>>> import numpy as np
>>> from numpy import linalg as LA
>>> np.set_printoptions(precision=2, suppress=True, linewidth=100)
>>> feats = np.load("dump.npy")
>>> feats
array([[  5.89,   5.66, -11.68, -21.25, -38.86,   7.59, -11.59],
       [  5.15,   3.67,  -9.73, -16.72, -31.87,   5.17,  -9.09],
       [  4.39,   1.92,  -7.83, -12.49, -25.08,   3.  ,  -6.69],
       [  3.26,   0.04,  -5.35,  -7.28, -16.22,   0.56,  -3.63],
       [  2.67,  -0.6 ,  -4.19,  -5.06, -12.13,  -0.34,  -2.28],
       [  2.33,  -0.85,  -3.57,  -3.94,  -9.94,  -0.73,  -1.59],
       [  1.94,  -1.02,  -2.91,  -2.85,  -7.68,  -1.04,  -0.91],
       [  0.93,  -0.87,  -1.37,  -0.85,  -2.81,  -1.11,   0.28],
       [  0.81,  -0.79,  -1.21,  -0.69,  -2.34,  -1.04,   0.35],
       [  0.64,  -0.66,  -0.97,  -0.51,  -1.73,  -0.91,   0.41],
       [  0.46,  -0.5 ,  -0.72,  -0.34,  -1.15,  -0.72,   0.41],
       [  0.31,  -0.35,  -0.52,  -0.24,  -0.74,  -0.53,   0.36],
       [  0.23,  -0.26,  -0.4 ,  -0.18,  -0.53,  -0.42,   0.31],
       [ -0.03,   0.03,   0.06,   0.03,   0.06,   0.06,  -0.07],
       [ -0.17,   0.1 ,   0.46,   0.31,   0.33,   0.37,  -0.54],
       [ -0.24,  -0.02,   0.82,   0.7 ,   0.5 ,   0.51,  -1.01],
       [ -0.24,  -0.05,   0.87,   0.75,   0.51,   0.51,  -1.06],
       [ -0.24,  -0.07,   0.89,   0.79,   0.52,   0.51,  -1.09],
       [ -0.25,  -0.14,   1.  ,   0.94,   0.57,   0.51,  -1.23],
       [ -0.22,  -0.85,   1.66,   2.05,   0.91,   0.28,  -1.95],
       [ -0.1 ,  -2.04,   2.45,   3.71,   1.49,  -0.38,  -2.63],
       [ -0.01,  -2.92,   2.96,   4.9 ,   1.96,  -0.95,  -2.97],
       [  0.01,  -3.05,   3.03,   5.07,   2.03,  -1.03,  -3.02],
       [  0.01,  -3.09,   3.05,   5.11,   2.05,  -1.06,  -3.03],
       [  0.26,  -5.35,   4.23,   8.1 ,   3.4 ,  -2.65,  -3.59],
       [  0.27,  -5.41,   4.27,   8.18,   3.44,  -2.7 ,  -3.61],
       [  0.3 ,  -5.65,   4.39,   8.5 ,   3.59,  -2.87,  -3.65],
       [  0.37,  -6.28,   4.7 ,   9.33,   4.  ,  -3.34,  -3.75],
       [  0.53,  -7.69,   5.39,  11.18,   4.94,  -4.41,  -3.94],
       [  0.58,  -8.2 ,   5.64,  11.84,   5.28,  -4.79,  -4.  ],
       [  0.76,  -9.84,   6.42,  13.99,   6.44,  -6.07,  -4.13],
       [  0.84, -10.62,   6.78,  15.01,   7.  ,  -6.68,  -4.18],
       [  0.88, -10.97,   6.95,  15.47,   7.26,  -6.96,  -4.19],
       [  1.02, -12.3 ,   7.57,  17.21,   8.24,  -8.02,  -4.24],
       [  1.12, -13.19,   7.98,  18.39,   8.92,  -8.74,  -4.26],
       [  1.38, -15.71,   9.14,  21.7 ,  10.88, -10.79,  -4.26],
       [  1.45, -16.48,   9.5 ,  22.72,  11.49, -11.42,  -4.25],
       [  1.83, -20.23,  11.2 ,  27.66,  14.52, -14.52,  -4.1 ]])
>>> # rank 3
>>> rng = np.random.default_rng(91695)
>>> out = feats + rng.integers(-2, 3, (38, 3)) @ rng.integers(-2, 3, (3, 7))
>>> out
array([[ 12.89,   3.66, -11.68, -23.25, -41.86,  13.59,  -8.59],
       [  7.15,   5.67,  -9.73, -11.72, -34.87,   8.17,  -3.09],
       [  7.39,  -1.08,  -7.83, -18.49, -24.08,   5.  , -11.69],
       [  2.26,   2.04,  -5.35,  -4.28, -16.22,   1.56,  -4.63],
       [  2.67,   2.4 ,  -4.19,  -1.06, -12.13,   3.66,  -6.28],
       [ -2.67,   0.15,  -3.57,  -3.94,  -6.94,  -4.73,  -6.59],
       [ -6.06,  -0.02,  -2.91,  -1.85,  -4.68, -10.04,  -0.91],
       [ -1.07,   3.13,  -1.37,   6.15,  -3.81,  -0.11,   2.28],
       [  2.81,   1.21,  -1.21,   2.31,  -3.34,   3.96,  -1.65],
       [ -1.36,   3.34,  -0.97,   6.49,  -2.73,   0.09,   2.41],
       [  8.46,  -1.5 ,  -0.72,  -1.34,  -4.15,   8.28,   0.41],
       [  8.31,  -1.35,  -0.52,  -0.24,  -4.74,   7.47,   4.36],
       [ -2.77,   2.74,  -0.4 ,   4.82,  -0.53,  -1.42,   1.31],
       [  4.97,  -3.97,   0.06,  -5.97,  -0.94,   2.06,   0.93],
       [ -0.17,   0.1 ,   0.46,  -1.69,   2.33,   2.37,  -8.54],
       [ -0.24,  -0.02,   0.82,   0.7 ,   0.5 ,   0.51,  -1.01],
       [ -4.24,   4.95,   0.87,   8.75,   0.51,   0.51,  -1.06],
       [ -6.24,   5.93,   0.89,  10.79,   0.52,  -1.49,   0.91],
       [ -2.25,  -2.14,   1.  ,  -1.06,   0.57,  -5.49,   4.77],
       [ -4.22,   1.15,   1.66,   6.05,   0.91,  -3.72,   2.05],
       [ -3.1 ,   0.96,   2.45,   9.71,   0.49,  -2.38,   2.37],
       [  5.99,  -2.92,   2.96,   4.9 ,  -0.04,   7.05,  -4.97],
       [  4.01,  -2.05,   3.03,   8.07,  -0.97,   3.97,   0.98],
       [ -8.99,  -0.09,   3.05,   9.11,   5.05,  -9.06,  -4.03],
       [  0.26,  -8.35,   4.23,   2.1 ,   5.4 ,  -4.65,  -7.59],
       [  0.27,  -5.41,   4.27,   9.18,   2.44,  -3.7 ,   0.39],
       [  2.3 ,  -3.65,   4.39,  10.5 ,   3.59,   3.13,  -9.65],
       [  5.37,  -7.28,   4.7 ,   8.33,   2.  ,   1.66,  -2.75],
       [  2.53,  -5.69,   5.39,  15.18,   2.94,  -0.41,  -1.94],
       [  1.58,  -7.2 ,   5.64,  13.84,   4.28,  -2.79,  -3.  ],
       [  2.76,  -7.84,   6.42,  18.99,   3.44,  -3.07,   1.87],
       [  5.84, -11.62,   6.78,  13.01,   6.  ,  -0.68,  -7.18],
       [  2.88,  -8.97,   6.95,  19.47,   5.26,  -2.96,  -2.19],
       [  2.02, -14.3 ,   7.57,  14.21,   8.24,  -9.02,  -3.24],
       [  5.12, -12.19,   7.98,  19.39,   7.92,  -1.74,  -8.26],
       [ -5.62, -13.71,   9.14,  24.7 ,  12.88, -17.79,  -3.26],
       [ 10.45, -19.48,   9.5 ,  18.72,   8.49,  -3.42,  -3.25],
       [  0.83, -21.23,  11.2 ,  27.66,  13.52, -18.52,   2.9 ]])
>>> np.abs(out - feats).sum(axis=1)
array([23., 21., 20.,  8., 15., 18., 22., 17., 15., 17., 22., 25., 13., 19., 14.,  0., 17., 26.,
       18., 18., 20., 18., 20., 28., 17.,  7., 18., 15., 16.,  8., 21., 18., 16.,  8., 18., 22.,
       28., 14.])
>>> LA.matrix_rank(out - feats, tol=1e-8)
np.int64(3)
>>> np.round(LA.svd(out - feats, compute_uv=False), 2) + 0
array([41.63, 30.52, 22.13,  0.  ,  0.  ,  0.  ,  0.  ])
>>> A = np.load("block14.npy")
>>> A
array([[ 0.32, -1.04,  0.24,  2.78, -0.5 , -2.1 ],
       [-0.38,  1.09,  0.15, -1.96,  0.34,  1.95],
       [ 0.4 , -0.92, -0.84, -0.04,  0.04, -1.2 ],
       [-0.1 ,  0.47, -0.51, -2.21,  0.41,  1.2 ],
       [-0.2 ,  0.46,  0.42,  0.02, -0.02,  0.6 ]])
>>> # looks like rank 2
>>> rk = LA.matrix_rank(A)
>>> rk
np.int64(2)
>>> ns = LA.svd(A)[2][rk:].T
>>> np.round(A @ ns, 2) + 0
array([[0., 0., 0., 0.],
       [0., 0., 0., 0.],
       [0., 0., 0., 0.],
       [0., 0., 0., 0.],
       [0., 0., 0., 0.]])
>>> ns.shape
(6, 4)
>>> out = A / np.sqrt((A ** 2).mean(axis=1, keepdims=True))
>>> LA.norm(out, axis=1)
array([2.45, 2.45, 2.45, 2.45, 2.45])
>>> np.round(LA.norm(A, 2) / LA.norm(A), 2)
np.float64(0.95)
>>> np.argsort(-LA.norm(A, axis=0).round(6), kind="stable")[:3]
array([3, 5, 1])
>>> K = np.load("x.npy")
>>> K
array([[0, 2, 1, 0, 0, 0, 0],
       [1, 3, 1, 0, 0, 0, 0],
       [4, 5, 9, 3, 4, 6, 0],
       [0, 0, 0, 0, 0, 0, 0],
       [0, 0, 0, 0, 0, 0, 0],
       [3, 0, 1, 1, 0, 0, 0],
       [2, 5, 5, 1, 0, 2, 0],
       [3, 0, 0, 2, 0, 0, 0],
       [1, 0, 0, 0, 0, 0, 0],
       [0, 2, 7, 0, 2, 0, 0],
       [2, 0, 0, 1, 0, 0, 0],
       [0, 0, 0, 0, 0, 0, 2]])
>>> x = np.array([-1, -2, 0, 1, 2, 2, -1])
>>> target = K @ x
>>> np.round(LA.solve(K.T @ K, K.T @ target), 2) + 0
array([-1., -2.,  0.,  1.,  2.,  2., -1.])
>>> target = target + 0.02 * rng.normal(size=12)
>>> target.round(2) + 0
array([-3.98, -7.03,  9.  ,  0.  ,  0.02, -2.01, -6.99, -1.01, -1.01, -0.01, -0.98, -2.01])
>>> b, *_ = LA.lstsq(K, target)
>>> [round(float(LA.norm(LA.solve(K.T @ K + lam * np.eye(7), K.T @ target))), 2) for lam in (0, 1, 10, 100)]
[3.88, 3.54, 2.19, 0.48]
>>> W1 = np.array([[1, 6, -9, 3, 3, 9],
...     [6, -1, 2, -7, 2, -4],
...     [-1, 7, 9, 9, -5, -6],
...     [-9, -9, -6, 6, -3, 9],
...     [-8, -1, -3, 0, 9, 9],
...     [0, -4, 3, 1, -8, -4],
...     [-6, -8, 4, 9, 4, 2]])
>>> b = np.array([2, -8, 8, -7, -3, -2])
>>> H = np.maximum(K @ W1 + b, 0)
>>> H
array([[13,  0, 21,  0,  0,  0],
       [20,  2, 14,  0,  1,  0],
       [ 0, 19, 51, 75,  0,  0],
       [ 2,  0,  8,  0,  0,  0],
       [ 2,  0,  8,  0,  0,  0],
       [ 0,  8,  0, 17,  0, 28],
       [20, 17, 45, 17,  0,  0],
       [ 0,  0,  0, 14,  0, 43],
       [ 3,  0,  0,  0,  0,  7],
       [ 0, 37, 69, 42,  0,  0],
       [ 0,  0,  0,  5,  0, 25],
       [ 0,  0, 16, 11,  5,  2]])
>>> LA.matrix_rank(H)
np.int64(6)
>>> (H > 0).astype(int)
array([[1, 0, 1, 0, 0, 0],
       [1, 1, 1, 0, 1, 0],
       [0, 1, 1, 1, 0, 0],
       [1, 0, 1, 0, 0, 0],
       [1, 0, 1, 0, 0, 0],
       [0, 1, 0, 1, 0, 1],
       [1, 1, 1, 1, 0, 0],
       [0, 0, 0, 1, 0, 1],
       [1, 0, 0, 0, 0, 1],
       [0, 1, 1, 1, 0, 0],
       [0, 0, 0, 1, 0, 1],
       [0, 0, 1, 1, 1, 1]])
>>> W2 = np.array([[1, 0], [3, 0], [0, 2], [2, 2], [3, 0], [2, 0]])
>>> (H @ W2).round(6).argmax(axis=1)
array([1, 0, 1, 1, 1, 0, 1, 0, 0, 1, 0, 1])
>>> W1 @ W2
array([[ 52, -12],
       [-13, -10],
       [ 11,  36],
       [-15,   0],
       [ 34,  -6],
       [-42,   8],
       [  4,  26]])
